% python3 -q
>>> import numpy as np
>>> np.set_printoptions(precision=1, suppress=True, linewidth=140)
>>> def rd(a):
...     return np.round(a, 1) + 0
... 
>>> J = np.load("data.npy")
>>> J
array([[3, 3, 2, 2, 1, 3, 2, 1, 3, 0, 6, 3, 3],
       [2, 2, 2, 3, 3, 3, 0, 0, 1, 2, 4, 0, 2],
       [1, 2, 2, 0, 0, 2, 3, 1, 3, 0, 2, 1, 0],
       [3, 3, 3, 0, 3, 3, 3, 2, 1, 0, 6, 1, 1],
       [0, 3, 1, 0, 0, 1, 3, 2, 2, 0, 0, 2, 3],
       [0, 3, 1, 1, 0, 2, 0, 0, 1, 1, 0, 0, 3],
       [3, 1, 1, 2, 2, 3, 2, 2, 0, 2, 6, 0, 2],
       [1, 1, 3, 0, 2, 2, 1, 3, 1, 1, 2, 1, 2]])
>>> W1 = np.array([[3, 5, 5, 1, 3, 2],
...     [4, 3, 0, 0, 3, 1],
...     [0, 3, 1, 3, 1, 1],
...     [5, 4, 5, 2, 5, 0],
...     [5, 4, 0, 1, 4, 2],
...     [0, 0, 2, 1, 0, 0],
...     [3, 0, 2, 4, 2, 5],
...     [0, 5, 0, 1, 5, 3],
...     [3, 5, 3, 2, 2, 0],
...     [2, 5, 3, 4, 3, 1],
...     [3, 0, 2, 0, 0, 2],
...     [2, 5, 2, 1, 1, 4],
...     [5, 2, 0, 5, 2, 5]])
>>> beta = np.array([-3, 3, 2, 3, 0, -2])
>>> H = np.maximum(J @ W1 + beta, 0)
>>> H
array([[87, 86, 66, 53, 58, 63],
       [70, 68, 52, 43, 53, 32],
       [34, 45, 34, 32, 29, 30],
       [70, 70, 49, 43, 54, 58],
       [43, 51, 21, 42, 38, 46],
       [34, 35, 18, 31, 26, 18],
       [68, 64, 56, 46, 55, 50],
       [40, 62, 28, 41, 44, 41]])
>>> np.linalg.matrix_rank(H)
np.int64(6)
>>> (H > 0).astype(int)
array([[1, 1, 1, 1, 1, 1],
       [1, 1, 1, 1, 1, 1],
       [1, 1, 1, 1, 1, 1],
       [1, 1, 1, 1, 1, 1],
       [1, 1, 1, 1, 1, 1],
       [1, 1, 1, 1, 1, 1],
       [1, 1, 1, 1, 1, 1],
       [1, 1, 1, 1, 1, 1]])
>>> (H > 0).mean(axis=0)
array([1., 1., 1., 1., 1., 1.])
>>> C = np.array([[2, 1, 3], [1, 3, 1], [0, 3, 2], [2, 1, 3], [2, 2, 2], [0, 2, 1]])
>>> H @ C
array([[482, 838, 817],
       [400, 643, 649],
       [235, 421, 399],
       [404, 694, 673],
       [297, 469, 470],
       [217, 312, 336],
       [402, 684, 678],
       [312, 521, 490]])
>>> B = J / np.sqrt((J ** 2).mean(axis=1, keepdims=True))
>>> rd(np.linalg.norm(B, axis=1))
array([3.6, 3.6, 3.6, 3.6, 3.6, 3.6, 3.6, 3.6])
>>> np.linalg.matrix_rank(J - J.mean(axis=1, keepdims=True))
np.int64(8)
>>> rd(B[0])
array([1.1, 1.1, 0.7, 0.7, 0.4, 1.1, 0.7, 0.4, 1.1, 0. , 2.1, 1.1, 1.1])
>>> feats = np.loadtxt("a.csv", delimiter=",")
>>> feats
array([[ 0.,  0.,  0.,  0.,  0.,  0.,  0.,  0.,  0.,  0.,  0.,  0.,  0.,  0.,  0.,  0.],
       [ 0.,  0.,  0.,  0.,  0.,  0.,  0.,  0.,  0.,  0., -1.,  0.,  0.,  0.,  0.,  0.],
       [ 0.,  0.,  0.,  0.,  0.,  0.,  0.,  0.,  0.,  0.,  0.,  0.,  0.,  0.,  0.,  0.],
       [ 0.,  0.,  0.,  0.,  0.,  0.,  0.,  0.,  0.,  0.,  0.,  0.,  0., -2.,  0.,  0.],
       [ 0.,  0.,  0.,  0.,  0.,  0.,  0.,  0., -2.,  0.,  0.,  0.,  0.,  0.,  0.,  0.],
       [ 0.,  0.,  0.,  0.,  0.,  0.,  0.,  0.,  0., -2.,  0.,  0.,  0.,  0.,  0.,  0.],
       [ 0.,  0.,  0.,  0., -1.,  0.,  0.,  0.,  0.,  0.,  0.,  0.,  0.,  0.,  0.,  0.],
       [ 0.,  0.,  0.,  0.,  0., -1.,  0.,  0.,  0.,  0.,  0.,  0.,  0.,  0.,  0.,  0.],
       [ 0.,  0.,  0.,  0.,  0.,  0.,  0.,  0.,  0.,  0.,  0.,  0.,  0.,  0.,  0.,  0.],
       [ 0.,  0.,  0.,  0.,  0.,  0.,  0.,  0.,  0.,  0.,  0.,  0., -1.,  0.,  0.,  0.],
       [ 0.,  0.,  0., -1.,  0.,  0.,  0.,  0.,  0.,  0.,  0.,  0.,  0.,  0.,  0.,  0.],
       [ 0.,  0.,  0.,  0.,  0.,  0.,  0.,  0.,  0.,  0.,  0.,  0.,  0.,  0.,  0., -1.],
       [ 0.,  0.,  0.,  0.,  0.,  0.,  0.,  0.,  0.,  0.,  0.,  0.,  0.,  0.,  0.,  0.],
       [ 0.,  0.,  0.,  0.,  0.,  0.,  0.,  0.,  0.,  0.,  0.,  0.,  0.,  0.,  0.,  0.],
       [ 0.,  0.,  0.,  0.,  0.,  0.,  0.,  0.,  0.,  0.,  0., -1.,  0.,  0.,  0.,  0.],
       [ 0.,  2.,  0.,  0.,  0.,  0.,  0.,  0.,  0.,  0.,  0.,  0.,  0.,  0.,  0.,  0.]])
>>> # row 2 repeats row 0
>>> Uu, sv, Vh = np.linalg.svd(feats)
>>> V = Vh[:(sv > 1e-8).sum()]
>>> rng = np.random.default_rng(59)
>>> vec = feats[4] + 3 * feats[0] + rng.integers(2) * np.eye(16)[12]
>>> vec
array([ 0.,  0.,  0.,  0.,  0.,  0.,  0.,  0., -2.,  0.,  0.,  0.,  1.,  0.,  0.,  0.])
>>> rd(np.linalg.norm(vec - V.T @ V @ vec))
np.float64(0.0)
>>> np.linalg.matrix_rank(np.vstack([feats, vec]))
np.int64(11)
>>> np.diag(V.T @ V)
array([0., 1., 0., 1., 1., 1., 0., 0., 1., 1., 1., 1., 1., 1., 0., 1.])
>>> Uu, sv, Vh = np.linalg.svd(feats)
>>> np.argmax(sv[:-1] / (sv[1:] + 1e-6)) + 1
np.int64(11)
>>> B = Uu[:, :11] @ np.diag(sv[:11]) @ Vh[:11]
>>> rd(np.linalg.norm(feats - B) / np.linalg.norm(feats))
np.float64(0.0)
>>> rd(np.linalg.svd(feats, compute_uv=False))
array([2., 2., 2., 2., 1., 1., 1., 1., 1., 1., 1., 0., 0., 0., 0., 0.])
>>> feats[:, 15] @ feats[:, 6]
np.float64(0.0)
>>> u = np.array([0, 3])
>>> np.cross(feats[2, :3], feats[15, :3])
array([0., 0., 0.])
>>> np.convolve(feats[2], u)
array([0., 0., 0., 0., 0., 0., 0., 0., 0., 0., 0., 0., 0., 0., 0., 0., 0.])
>>> np.polyval(u, feats[2])
array([3., 3., 3., 3., 3., 3., 3., 3., 3., 3., 3., 3., 3., 3., 3., 3.])
>>> K = np.loadtxt("w.csv", delimiter=",")
>>> K
array([[ 2.5,  4.6,  5.3,  6.9,  7.7,  4.7,  7.8,  5.1,  5.9,  5.9,  6.2,  2.7],
       [-0.2,  0.2,  4.4,  4.2,  1.8, -0.1,  2.2,  2.5,  4.3,  0.1, -0.5,  2. ],
       [ 3. ,  1. ,  3. ,  3.3,  4.7,  1.2,  2.8,  0.4,  2.1,  6.4,  3.8,  0. ],
       [ 2. ,  3.1,  6. ,  7. ,  5.8,  3.2,  6.5,  4.4,  7.4,  3.5,  3.8,  3.1],
       [ 4. ,  1.8,  5.7,  6. ,  6.5,  2.2,  4.7,  1.4,  5.8,  7.9,  5.9,  1.1],
       [ 1.5,  1. ,  2.2,  2.3,  3.4,  0.8,  1.9,  0. ,  1.8,  4.1,  3.1, -0.2],
       [ 2.2,  1.1,  1.7,  2.3,  3.5,  0.4,  1.8,  0.6,  2.4,  4. ,  3. ,  0.1],
       [ 3.8,  1.8,  6.2,  6.1,  7. ,  2. ,  5.7,  0.6,  5.8,  7.6,  5.7,  1.1],
       [ 3.9,  6.2,  8.1,  9.4, 10.2,  6.1, 10.5,  5.8, 10.3,  8. ,  8.1,  4. ],
       [ 1.3,  2.4,  1.2,  1.1,  2.9,  2. ,  3.1,  2.5,  0.9,  2.3,  2. ,  1.2]])
>>> B = K + rng.integers(-2, 3, (10, 1)) @ rng.integers(-2, 3, (1, 12))
>>> rd(B)
array([[ 2.5,  4.6,  5.3,  6.9,  7.7,  4.7,  7.8,  5.1,  5.9,  5.9,  6.2,  2.7],
       [-2.2,  2.2,  2.4,  6.2,  3.8,  1.9,  0.2,  4.5,  6.3,  1.1, -0.5,  2. ],
       [-1. ,  5. , -1. ,  7.3,  8.7,  5.2, -1.2,  4.4,  6.1,  8.4,  3.8,  0. ],
       [ 0. ,  5.1,  4. ,  9. ,  7.8,  5.2,  4.5,  6.4,  9.4,  4.5,  3.8,  3.1],
       [ 8. , -2.2,  9.7,  2. ,  2.5, -1.8,  8.7, -2.6,  1.8,  5.9,  5.9,  1.1],
       [-2.5,  5. , -1.8,  6.3,  7.4,  4.8, -2.1,  4. ,  5.8,  6.1,  3.1, -0.2],
       [ 4.2, -0.9,  3.7,  0.3,  1.5, -1.6,  3.8, -1.4,  0.4,  3. ,  3. ,  0.1],
       [ 5.8, -0.2,  8.2,  4.1,  5. ,  0. ,  7.7, -1.4,  3.8,  6.6,  5.7,  1.1],
       [ 7.9,  2.2, 12.1,  5.4,  6.2,  2.1, 14.5,  1.8,  6.3,  6. ,  8.1,  4. ],
       [ 5.3, -1.6,  5.2, -2.9, -1.1, -2. ,  7.1, -1.5, -3.1,  0.3,  2. ,  1.2]])
>>> rd(np.linalg.svd(B - K, compute_uv=False))
array([29.8,  0. ,  0. ,  0. ,  0. ,  0. ,  0. ,  0. ,  0. ,  0. ])
>>> np.abs(B - K).sum(axis=1)
array([ 0., 19., 38., 19., 38., 38., 19., 19., 38., 38.])
>>> np.linalg.matrix_rank(B - K, tol=1e-8)
np.int64(1)
>>> def softmax(z):
...     e = np.exp(z - z.max(axis=-1, keepdims=True))
...     return e / e.sum(axis=-1, keepdims=True)
... 
>>> rd(softmax(K[3]))
array([0. , 0. , 0.1, 0.3, 0.1, 0. , 0.2, 0. , 0.4, 0. , 0. , 0. ])
>>> rd(softmax(K[3] + 4))
array([0. , 0. , 0.1, 0.3, 0.1, 0. , 0.2, 0. , 0.4, 0. , 0. , 0. ])
>>> att = K @ K.T / np.sqrt(12)
>>> softmax(att).round(6).argmax(axis=1)
array([8, 8, 8, 8, 8, 8, 8, 8, 8, 8])
>>> rd(softmax(att))
array([[0., 0., 0., 0., 0., 0., 0., 0., 1., 0.],
       [0., 0., 0., 0., 0., 0., 0., 0., 1., 0.],
       [0., 0., 0., 0., 0., 0., 0., 0., 1., 0.],
       [0., 0., 0., 0., 0., 0., 0., 0., 1., 0.],
       [0., 0., 0., 0., 0., 0., 0., 0., 1., 0.],
       [0., 0., 0., 0., 0., 0., 0., 0., 1., 0.],
       [0., 0., 0., 0., 0., 0., 0., 0., 1., 0.],
       [0., 0., 0., 0., 0., 0., 0., 0., 1., 0.],
       [0., 0., 0., 0., 0., 0., 0., 0., 1., 0.],
       [0., 0., 0., 0., 0., 0., 0., 0., 1., 0.]])
>>> rd(softmax(att + np.triu(np.full(att.shape, -np.inf), 1)))
array([[1. , 0. , 0. , 0. , 0. , 0. , 0. , 0. , 0. , 0. ],
       [1. , 0. , 0. , 0. , 0. , 0. , 0. , 0. , 0. , 0. ],
       [1. , 0. , 0. , 0. , 0. , 0. , 0. , 0. , 0. , 0. ],
       [1. , 0. , 0. , 0. , 0. , 0. , 0. , 0. , 0. , 0. ],
       [1. , 0. , 0. , 0. , 0. , 0. , 0. , 0. , 0. , 0. ],
       [0.9, 0. , 0. , 0. , 0.1, 0. , 0. , 0. , 0. , 0. ],
       [0.9, 0. , 0. , 0. , 0.1, 0. , 0. , 0. , 0. , 0. ],
       [1. , 0. , 0. , 0. , 0. , 0. , 0. , 0. , 0. , 0. ],
       [0. , 0. , 0. , 0. , 0. , 0. , 0. , 0. , 1. , 0. ],
       [0. , 0. , 0. , 0. , 0. , 0. , 0. , 0. , 1. , 0. ]])
>>> Uu, sv, Vh = np.linalg.svd(K, full_matrices=False)
>>> rd(sv / sv[0])
array([1. , 0.2, 0.1, 0. , 0. , 0. , 0. , 0. , 0. , 0. ])
>>> rd(np.sqrt((sv ** 2).sum())), rd(np.linalg.norm(K))
(np.float64(48.9), np.float64(48.9))
>>> rd(np.abs(Vh[0]))
array([0.2, 0.2, 0.3, 0.4, 0.4, 0.2, 0.4, 0.2, 0.4, 0.4, 0.3, 0.1])
>>> rd(Vh @ Vh.T)
array([[1., 0., 0., 0., 0., 0., 0., 0., 0., 0.],
       [0., 1., 0., 0., 0., 0., 0., 0., 0., 0.],
       [0., 0., 1., 0., 0., 0., 0., 0., 0., 0.],
       [0., 0., 0., 1., 0., 0., 0., 0., 0., 0.],
       [0., 0., 0., 0., 1., 0., 0., 0., 0., 0.],
       [0., 0., 0., 0., 0., 1., 0., 0., 0., 0.],
       [0., 0., 0., 0., 0., 0., 1., 0., 0., 0.],
       [0., 0., 0., 0., 0., 0., 0., 1., 0., 0.],
       [0., 0., 0., 0., 0., 0., 0., 0., 1., 0.],
       [0., 0., 0., 0., 0., 0., 0., 0., 0., 1.]])
>>> rd(sv)
array([47.4,  9.6,  6. ,  1.9,  1.3,  1.1,  0.9,  0.6,  0.4,  0.1])
>>> rd(Uu.T @ Uu)
array([[1., 0., 0., 0., 0., 0., 0., 0., 0., 0.],
       [0., 1., 0., 0., 0., 0., 0., 0., 0., 0.],
       [0., 0., 1., 0., 0., 0., 0., 0., 0., 0.],
       [0., 0., 0., 1., 0., 0., 0., 0., 0., 0.],
       [0., 0., 0., 0., 1., 0., 0., 0., 0., 0.],
       [0., 0., 0., 0., 0., 1., 0., 0., 0., 0.],
       [0., 0., 0., 0., 0., 0., 1., 0., 0., 0.],
       [0., 0., 0., 0., 0., 0., 0., 1., 0., 0.],
       [0., 0., 0., 0., 0., 0., 0., 0., 1., 0.],
       [0., 0., 0., 0., 0., 0., 0., 0., 0., 1.]])
>>> data = np.loadtxt("arr.csv", delimiter=",")
>>> data
array([[0., 0., 0., 0., 0., 0., 0., 1., 1., 0.],
       [0., 0., 0., 0., 1., 1., 1., 0., 0., 0.],
       [0., 0., 0., 0., 0., 0., 0., 0., 0., 0.],
       [0., 0., 0., 0., 0., 0., 0., 1., 1., 0.],
       [0., 1., 0., 0., 0., 0., 1., 0., 0., 0.],
       [0., 1., 0., 0., 0., 0., 1., 0., 0., 0.],
       [0., 1., 0., 0., 1., 1., 0., 0., 0., 1.],
       [1., 0., 0., 1., 0., 0., 0., 0., 1., 0.],
       [1., 0., 0., 1., 0., 0., 0., 1., 0., 0.],
       [0., 0., 0., 0., 0., 0., 1., 0., 0., 0.]])
>>> # 3 groups of indices that never mix
>>> rk = np.linalg.matrix_rank(data)
>>> rk
np.int64(7)
>>> N = np.linalg.svd(data)[2][rk:].T
>>> [int(np.linalg.matrix_rank(data[:, :j + 1])) for j in range(10)]
[1, 2, 2, 2, 3, 3, 4, 5, 6, 7]
>>> np.linalg.matrix_rank(data.T @ data), np.linalg.matrix_rank(data @ data.T)
(np.int64(7), np.int64(7))
>>> rd(N @ N.T)
array([[ 0.5,  0. ,  0. , -0.5,  0. ,  0. ,  0. ,  0. ,  0. ,  0. ],
       [ 0. ,  0. ,  0. ,  0. ,  0. ,  0. ,  0. ,  0. ,  0. ,  0. ],
       [ 0. ,  0. ,  1. ,  0. ,  0. ,  0. ,  0. ,  0. ,  0. ,  0. ],
       [-0.5,  0. ,  0. ,  0.5,  0. ,  0. ,  0. ,  0. ,  0. ,  0. ],
       [ 0. ,  0. ,  0. ,  0. ,  0.5, -0.5,  0. ,  0. ,  0. ,  0. ],
       [ 0. ,  0. ,  0. ,  0. , -0.5,  0.5,  0. ,  0. ,  0. ,  0. ],
       [ 0. ,  0. ,  0. ,  0. ,  0. ,  0. ,  0. ,  0. ,  0. ,  0. ],
       [ 0. ,  0. ,  0. ,  0. ,  0. ,  0. ,  0. ,  0. ,  0. ,  0. ],
       [ 0. ,  0. ,  0. ,  0. ,  0. ,  0. ,  0. ,  0. ,  0. ,  0. ],
       [ 0. ,  0. ,  0. ,  0. ,  0. ,  0. ,  0. ,  0. ,  0. ,  0. ]])
>>> [int(np.linalg.matrix_rank(np.delete(data, i, axis=0))) for i in range(10)]
[7, 6, 7, 7, 7, 7, 6, 6, 6, 6]
>>> N.shape
(10, 3)
